$ python -q
>>> import numpy as np
>>> from numpy import linalg as LA
>>> np.set_printoptions(precision=1, suppress=True, linewidth=100, floatmode="fixed")
>>> r0 = np.array([0, 1, 2, 1, 0, 0])
>>> feats = 5 * np.eye(6) + np.outer(r0, r0)
>>> feats
array([[5.0, 0.0, 0.0, 0.0, 0.0, 0.0],
       [0.0, 6.0, 2.0, 1.0, 0.0, 0.0],
       [0.0, 2.0, 9.0, 2.0, 0.0, 0.0],
       [0.0, 1.0, 2.0, 6.0, 0.0, 0.0],
       [0.0, 0.0, 0.0, 0.0, 5.0, 0.0],
       [0.0, 0.0, 0.0, 0.0, 0.0, 5.0]])
>>> w, evecs = LA.eigh(feats)
>>> evecs @ np.diag(w) @ evecs.T
array([[5.0, 0.0, 0.0, 0.0, 0.0, 0.0],
       [0.0, 6.0, 2.0, 1.0, 0.0, 0.0],
       [0.0, 2.0, 9.0, 2.0, 0.0, 0.0],
       [0.0, 1.0, 2.0, 6.0, 0.0, 0.0],
       [0.0, 0.0, 0.0, 0.0, 5.0, 0.0],
       [0.0, 0.0, 0.0, 0.0, 0.0, 5.0]])
>>> np.round(evecs.T @ feats @ evecs, 1) + 0
array([[ 5.0,  0.0,  0.0,  0.0,  0.0,  0.0],
       [ 0.0,  5.0,  0.0,  0.0,  0.0,  0.0],
       [ 0.0,  0.0,  5.0,  0.0,  0.0,  0.0],
       [ 0.0,  0.0,  0.0,  5.0,  0.0,  0.0],
       [ 0.0,  0.0,  0.0,  0.0,  5.0,  0.0],
       [ 0.0,  0.0,  0.0,  0.0,  0.0, 11.0]])
>>> np.unique(w.round(6) + 0, return_counts=True)[1]
array([5, 1])
>>> LA.eigvalsh(feats + 3 * np.eye(6))
array([ 8.0,  8.0,  8.0,  8.0,  8.0, 14.0])
>>> (w > 1e-8).sum(), (w < -1e-8).sum()
(np.int64(6), np.int64(0))
>>> (LA.matrix_power((feats != 0) + (feats.T != 0) + np.eye(6), 6) > 0).astype(int)
array([[1, 0, 0, 0, 0, 0],
       [0, 1, 1, 1, 0, 0],
       [0, 1, 1, 1, 0, 0],
       [0, 1, 1, 1, 0, 0],
       [0, 0, 0, 0, 1, 0],
       [0, 0, 0, 0, 0, 1]])
>>> (feats != 0).astype(int)
array([[1, 0, 0, 0, 0, 0],
       [0, 1, 1, 1, 0, 0],
       [0, 1, 1, 1, 0, 0],
       [0, 1, 1, 1, 0, 0],
       [0, 0, 0, 0, 1, 0],
       [0, 0, 0, 0, 0, 1]])
>>> feats @ feats
array([[25.0,  0.0,  0.0,  0.0,  0.0,  0.0],
       [ 0.0, 41.0, 32.0, 16.0,  0.0,  0.0],
       [ 0.0, 32.0, 89.0, 32.0,  0.0,  0.0],
       [ 0.0, 16.0, 32.0, 41.0,  0.0,  0.0],
       [ 0.0,  0.0,  0.0,  0.0, 25.0,  0.0],
       [ 0.0,  0.0,  0.0,  0.0,  0.0, 25.0]])
>>> np.sort(LA.eigvals(feats).real)
array([ 5.0,  5.0,  5.0,  5.0,  5.0, 11.0])
>>> w, evecs = LA.eigh(feats)
>>> x = np.array([-1, -1, 0, 1, 0, 3])
>>> x @ feats @ x
np.float64(60.0)
>>> np.abs(feats).sum(axis=1).max(), np.abs(w).max()
(np.float64(13.0), np.float64(11.0))
>>> (np.sign(evecs[:, -1].round(6)) == np.sign(evecs[0, -1].round(6))).astype(int)
array([1, 0, 0, 0, 1, 1])
>>> W = np.array([[0, 3], [2, -2], [1, 2], [-2, 2], [3, -1], [0, -1]])
>>> b = np.array([1, 0])
>>> act = np.maximum(feats @ W + b, 0)
>>> act
array([[ 1.0, 15.0],
       [13.0,  0.0],
       [10.0, 18.0],
       [ 0.0, 14.0],
       [16.0,  0.0],
       [ 1.0,  0.0]])
>>> basis = np.array([[2, 2], [1, 0]])
>>> W @ basis
array([[ 3,  0],
       [ 2,  4],
       [ 4,  2],
       [-2, -4],
       [ 5,  6],
       [-1,  0]])
>>> (act @ basis).round(6).argmax(axis=1)
array([0, 0, 0, 0, 0, 0])
